$ python3 -q
>>> import numpy as np
>>> np.set_printoptions(suppress=True, linewidth=160)
>>> X = np.array([[2, 1, -1], [1, -2, -2], [0, 1, -2], [2, 0, 1], [-2, -1, 1]])
>>> P = X @ np.linalg.solve(X.T @ X, X.T)
>>> round(np.trace(P), 3)
np.float64(3.0)
>>> np.allclose(P @ P, P)
True
>>> P.round(3) + 0
array([[ 0.4,  0. ,  0.2,  0.2, -0.4],
       [ 0. ,  1. ,  0. ,  0. ,  0. ],
       [ 0.2,  0. ,  0.6, -0.4, -0.2],
       [ 0.2,  0. , -0.4,  0.6, -0.2],
       [-0.4,  0. , -0.2, -0.2,  0.4]])
>>> np.round(np.diag(P), 3)
array([0.4, 1. , 0.6, 0.6, 0.4])
>>> np.round(P @ X[:, 0], 3) + 0
array([ 2.,  1.,  0.,  2., -2.])
>>> np.round((np.eye(5) - P) @ X, 3) + 0
array([[0., 0., 0.],
       [0., 0., 0.],
       [0., 0., 0.],
       [0., 0., 0.],
       [0., 0., 0.]])
>>> other = np.array([[1, 1, 2], [1, 1, 1]])
>>> W2 = np.kron(other, X)
>>> round(float(np.linalg.norm(W2, 2)), 3), round(np.linalg.norm(other, 2) * np.linalg.norm(X, 2), 3)
(11.992, np.float64(11.992))
>>> np.linalg.matrix_rank(W2)
np.int64(6)
>>> np.linalg.matrix_rank(X)
np.int64(3)
>>> X.mean(axis=0)
array([ 0.6, -0.2, -0.6])
>>> F = np.load("run2.npy")
>>> F
array([[-1.,  3., -2.],
       [ 3.,  7., -6.],
       [-2., -6.,  2.]])
>>> # equal to its transpose
>>> rng = np.random.default_rng(2668)
>>> z = rng.permutation(3)
>>> other = F[:, z] * rng.choice([-1, 1], 3)
>>> other
array([[ 1.,  3., -2.],
       [-3.,  7., -6.],
       [ 2., -6.,  2.]])
>>> Uu, _, vt = np.linalg.svd(F.T @ other)
>>> np.round(np.linalg.lstsq(F, other)[0], 3) + 0
array([[-1.,  0.,  0.],
       [ 0.,  1.,  0.],
       [ 0.,  0.,  1.]])
>>> np.allclose(other @ other.T, other.T @ other)
False
>>> (other - other.T) / 2
array([[ 0.,  3., -2.],
       [-3.,  0.,  0.],
       [ 2.,  0.,  0.]])
>>> np.allclose(other, other.T)
False
>>> evals, V = np.linalg.eigh(F)
>>> x0 = np.array([1, 2, 1])
>>> print(x0 @ F @ x0)
13.0
>>> np.round(np.linalg.eigvalsh(F[1:, 1:]), 3)
array([-2., 11.])
>>> (np.sign(V[:, -1].round(6)) == np.sign(V[0, -1].round(6))).astype(int)
array([1, 1, 0])
>>> np.round(V * np.maximum(evals, 0) @ V.T, 3)
array([[ 0.857,  2.571, -1.714],
       [ 2.571,  7.714, -5.143],
       [-1.714, -5.143,  3.429]])
>>> round(float(x0 @ F @ x0 / (x0 @ x0)), 3), evals[0], evals[-1]
(2.167, np.float64(-2.0), np.float64(12.0))
>>> round(float(np.linalg.norm(F, "nuc")), 3)
16.0
>>> round(float(np.linalg.norm(F, 1)), 3), round(np.linalg.norm(F, np.inf), 3)
(16.0, np.float64(16.0))
>>> F[2] @ F[1]
np.float64(-60.0)
>>> E = np.loadtxt("a.csv", delimiter=",")
>>> E
array([[ 0.7  , -1.3  ,  1.5  ],
       [-1.8  , -0.2  ,  2.1  ],
       [ 0.9  , -0.1  , -0.9  ],
       [ 0.3  ,  1.3  , -0.1  ],
       [ 0.7  ,  0.   ,  0.8  ],
       [ 0.337,  1.346, -0.162]])
>>> t = np.radians(30)
>>> Rm = np.eye(3)
>>> Rm[1, 1] = Rm[2, 2] = np.cos(t)
>>> Rm[1, 2], Rm[2, 1] = -np.sin(t), np.sin(t)
>>> Rm.round(3)
array([[ 1.   ,  0.   ,  0.   ],
       [ 0.   ,  0.866, -0.5  ],
       [ 0.   ,  0.5  ,  0.866]])
>>> other = E @ Rm.T
>>> print(np.round(np.abs(other - E).max(axis=0), 3))
[0.    1.023 0.851]
>>> round(float(np.linalg.det(Rm)), 3), np.round(np.trace(Rm), 3)
(1.0, np.float64(2.732))
>>> mat = np.load("test14.npy")
>>> mat
array([[0, 1, 0, 1],
       [1, 0, 0, 1],
       [0, 0, 0, 1],
       [1, 1, 1, 0]])
>>> q, V = np.linalg.qr(mat[:, :3])[0], np.linalg.qr(mat[:, 3:])[0]
>>> sig = np.linalg.svd(q.T @ V, compute_uv=False)
>>> (sig > 0.9).sum()
np.int64(0)
>>> sig.round(3)
array([0.816])
>>> other = E / np.sqrt((E ** 2).mean(axis=1, keepdims=True))
>>> np.linalg.matrix_rank(E - E.mean(axis=1, keepdims=True))
np.int64(2)
>>> np.round(E - E.mean(axis=1, keepdims=True), 3)
array([[ 0.4  , -1.6  ,  1.2  ],
       [-1.833, -0.233,  2.067],
       [ 0.933, -0.067, -0.867],
       [-0.2  ,  0.8  , -0.6  ],
       [ 0.2  , -0.5  ,  0.3  ],
       [-0.17 ,  0.839, -0.669]])
>>> r0 = np.array([-1, -1, -2])
>>> np.convolve(mat[2], r0)
array([ 0,  0,  0, -1, -1, -2])
>>> x0 = np.array([-3, 0, 1, 2])
>>> target = mat @ x0
>>> b, lr = np.zeros(4), 1 / np.linalg.norm(mat, 2) ** 2
>>> for i in range(4):
...     b -= lr * mat.T @ (mat @ b - target)
...     if i % 1 == 0: print(i, round(np.linalg.norm(mat @ b - target), 3))
... 
0 2.366
1 1.703
2 1.327
3 1.096
>>> print(b.round(3))
[-1.554  0.292 -0.743  1.318]
>>> J = np.loadtxt("x.csv", delimiter=",")
>>> print(J.round(3))
[[0.083 0.167 0.25  0.    0.167 0.    0.    0.083 0.25 ]
 [0.214 0.214 0.143 0.    0.071 0.    0.    0.214 0.143]
 [0.091 0.136 0.182 0.045 0.136 0.136 0.045 0.136 0.091]
 [0.154 0.    0.077 0.077 0.231 0.077 0.231 0.077 0.077]
 [0.158 0.158 0.158 0.    0.158 0.158 0.158 0.    0.053]
 [0.056 0.111 0.111 0.167 0.167 0.056 0.056 0.111 0.167]
 [0.    0.154 0.154 0.231 0.154 0.    0.154 0.077 0.077]
 [0.133 0.133 0.067 0.067 0.067 0.133 0.    0.2   0.2  ]
 [0.214 0.    0.    0.143 0.143 0.071 0.    0.214 0.214]]
>>> # a transition matrix
>>> x0 = np.array([0, 1, 2, 2, 1, 2, 5, 4, 0])
>>> target = J @ x0
>>> print(target.round(3))
[1.167 1.429 1.773 2.154 1.737 1.667 2.154 1.533 1.429]
>>> np.round(np.linalg.solve(J, target + J[:, 6]), 3) + 0
array([0., 1., 2., 2., 1., 2., 6., 4., 0.])
>>> np.round(np.linalg.solve(J, J[:, 7]), 3) + 0
array([0., 0., 0., 0., 0., 0., 0., 1., 0.])
>>> np.round(np.linalg.solve(J.T, J[2]), 3) + 0
array([0., 0., 1., 0., 0., 0., 0., 0., 0.])
>>> print(np.round(np.linalg.solve(J, target), 3) + 0)
[0. 1. 2. 2. 1. 2. 5. 4. 0.]
>>> mat.sum(axis=0)
array([2, 2, 1, 3])
>>> print(np.argwhere(np.triu(mat)))
[[0 1]
 [0 3]
 [1 3]
 [2 3]]
>>> np.trace(mat @ mat @ mat) // 6
np.int64(1)
>>> low = np.diag(mat.sum(axis=1)) - mat
>>> low
array([[ 2, -1,  0, -1],
       [-1,  2,  0, -1],
       [ 0,  0,  1, -1],
       [-1, -1, -1,  3]])
>>> round(np.linalg.det(low[1:, 1:]))
3
>>> print(np.round(np.linalg.eigvalsh(low), 3) + 0)
[0. 1. 3. 4.]
>>> low @ np.ones(4)
array([0., 0., 0., 0.])
>>> other = np.linalg.inv(J)
>>> (np.abs(other) > 1e-9).astype(int)
array([[1, 1, 1, 1, 1, 1, 1, 1, 1],
       [1, 1, 1, 1, 1, 1, 1, 1, 1],
       [1, 1, 1, 1, 1, 1, 1, 1, 1],
       [1, 1, 1, 1, 1, 1, 1, 1, 1],
       [1, 1, 1, 1, 1, 1, 1, 1, 1],
       [1, 1, 1, 1, 1, 1, 1, 1, 1],
       [1, 1, 1, 1, 1, 1, 1, 1, 1],
       [1, 1, 1, 1, 1, 1, 1, 1, 1],
       [1, 1, 1, 1, 1, 1, 1, 1, 1]])
>>> round(np.linalg.det(J) * np.linalg.det(other), 3)
np.float64(1.0)
>>> np.round(np.linalg.inv(other), 3) + 0
array([[0.083, 0.167, 0.25 , 0.   , 0.167, 0.   , 0.   , 0.083, 0.25 ],
       [0.214, 0.214, 0.143, 0.   , 0.071, 0.   , 0.   , 0.214, 0.143],
       [0.091, 0.136, 0.182, 0.045, 0.136, 0.136, 0.045, 0.136, 0.091],
       [0.154, 0.   , 0.077, 0.077, 0.231, 0.077, 0.231, 0.077, 0.077],
       [0.158, 0.158, 0.158, 0.   , 0.158, 0.158, 0.158, 0.   , 0.053],
       [0.056, 0.111, 0.111, 0.167, 0.167, 0.056, 0.056, 0.111, 0.167],
       [0.   , 0.154, 0.154, 0.231, 0.154, 0.   , 0.154, 0.077, 0.077],
       [0.133, 0.133, 0.067, 0.067, 0.067, 0.133, 0.   , 0.2  , 0.2  ],
       [0.214, 0.   , 0.   , 0.143, 0.143, 0.071, 0.   , 0.214, 0.214]])
>>> np.allclose(other, J.T)
False
>>> np.round(np.linalg.det(J) * other, 3) + 0
array([[0., 0., 0., 0., 0., 0., 0., 0., 0.],
       [0., 0., 0., 0., 0., 0., 0., 0., 0.],
       [0., 0., 0., 0., 0., 0., 0., 0., 0.],
       [0., 0., 0., 0., 0., 0., 0., 0., 0.],
       [0., 0., 0., 0., 0., 0., 0., 0., 0.],
       [0., 0., 0., 0., 0., 0., 0., 0., 0.],
       [0., 0., 0., 0., 0., 0., 0., 0., 0.],
       [0., 0., 0., 0., 0., 0., 0., 0., 0.],
       [0., 0., 0., 0., 0., 0., 0., 0., 0.]])
>>> round(float(np.linalg.slogdet(J)[0]), 3)
-1.0
>>> x0 = np.array([-1, 3, -2, 3, 2, -2, 0, 3, 2])
>>> (J @ x0).argmax()
np.int64(6)
>>> np.round(np.einsum("ij,j->i", J, x0), 3)
array([1.   , 1.214, 0.682, 0.615, 0.105, 1.444, 1.538, 1.2  , 1.429])
>>> np.round((J * x0).sum(axis=1), 3)
array([1.   , 1.214, 0.682, 0.615, 0.105, 1.444, 1.538, 1.2  , 1.429])
